$ python3 -q
>>> import numpy as np
>>> import numpy.linalg as la
>>> np.set_printoptions(suppress=True, linewidth=200)
>>> mat = np.loadtxt("out15.csv", delimiter=",")
>>> mat
array([[-0.7,  0.8,  1.8,  1.9,  0.4],
       [-5.5, -3.5, -4.9, -3.6, -5.9],
       [ 4. , -2.1, -3.4, -0.4, -0.7],
       [-0.1,  2.3,  2.5,  2.7,  1.5],
       [-0.3,  0.5,  0.4, -2.3,  3.3],
       [ 1.3,  2.1,  5.6,  1.4,  4.9],
       [-3.8,  0.6,  1.4, -1.5,  0.8],
       [ 2.4,  3.8, -1.6, -0.7,  0.9],
       [ 6.8,  0.5, -7.3, -1.2, -3.4],
       [-0.5, -0.2, -2. ,  4.7,  1.9],
       [ 0.1,  1. ,  1. , -1.5,  2.5],
       [-2.3, -2.3, -0.6,  1.1,  0.2],
       [ 4.8,  1.5, -5. ,  2.9,  1. ],
       [-2.9, -2.4, -0.8, -2.6, -3.4],
       [ 0.8, -1.6, -4.6, -3.2, -3. ],
       [ 2.4, -0.1,  3.1,  2.3, -1.1],
       [ 1.2,  1.4,  0.8,  0.9, -3.1],
       [ 6.5,  5. , -2.1,  4.7,  0.6],
       [ 7.2,  4.6, -5.6,  4. , -4.2],
       [ 1.6,  1.3, -3.7,  3.8,  0.1],
       [ 3.3,  3.7, -0.8, -1. ,  0. ],
       [-3.9, -4.1, -2.3, -0.6,  3.3],
       [-2.5, -6.4, -6.9, -3.7,  0.6],
       [-1.2, -3.3,  1.7, -1.9,  3.7],
       [ 3.1,  4.3,  1.2, -0.6,  0.6],
       [-0.3, -0.9, -4. , -2.5, -2.4]])
>>> D = la.norm(mat[:, None] - mat[None], axis=-1)
>>> (D + 1e9 * np.eye(26)).round(6).argmin(axis=1)
array([ 3, 13, 14,  0, 10,  3, 10, 20,  2, 19,  4,  0, 19, 25, 25,  0, 15, 12, 17, 12,  7, 11, 21,  4, 20, 14])
>>> D.mean(axis=1).argmax()
np.int64(1)
